$ python3 -q
>>> import numpy as np
>>> import numpy.linalg as la
>>> np.set_printoptions(suppress=True, linewidth=120)
>>> J = np.loadtxt("x.csv", delimiter=",")
>>> J
array([[ 0.5,  0.4, -1.5,  1. , -1.1],
       [ 1.3,  1.3, -1.7,  1. , -1.1],
       [ 1.4,  0.1, -0.6,  0.7, -1. ],
       [ 1.4,  0.7,  0.2, -0.7,  0.7],
       [-0.8, -1.4, -0.8, -2. , -1.9],
       [-0.4, -1.5, -1.3, -1.4, -0.8],
       [ 0. , -0.8,  1.3, -1. , -0.9],
       [ 0.2,  0.4,  0.4, -0.4, -1. ],
       [ 0.3,  1.6, -0.9,  1.7, -0.4],
       [-0.7, -1.1,  0.5, -0.5,  1.5],
       [-1. ,  0.5, -0.2, -0.2,  0.8],
       [-2.6, -1.1,  1.7,  0. , -0.8],
       [ 0.6, -0.8,  0.3, -0.9, -1.3],
       [-0.1, -2.4,  0.5, -1.1, -0.5]])
>>> out = np.c_[J[:, :1] @ np.array([[4]]), np.array([2, 3, 5, 2, 2, 2, 4, 3, 4, 2, 5, 4, 4, 3])]
>>> out
array([[  2. ,   2. ],
       [  5.2,   3. ],
       [  5.6,   5. ],
       [  5.6,   2. ],
       [ -3.2,   2. ],
       [ -1.6,   2. ],
       [  0. ,   4. ],
       [  0.8,   3. ],
       [  1.2,   4. ],
       [ -2.8,   2. ],
       [ -4. ,   5. ],
       [-10.4,   4. ],
       [  2.4,   4. ],
       [ -0.4,   3. ]])
>>> np.round(la.norm(out - J @ la.lstsq(J, out)[0], axis=0), 3) + 0
array([ 0.   , 10.841])
>>> np.round(la.norm(la.qr(J)[0].T @ out, axis=0) ** 2 / ((out ** 2).sum(axis=0) + 1e-12), 3)
array([1.  , 0.27])
>>> la.matrix_rank(out)
np.int64(2)
>>> la.matrix_rank(np.c_[J, out])
np.int64(6)
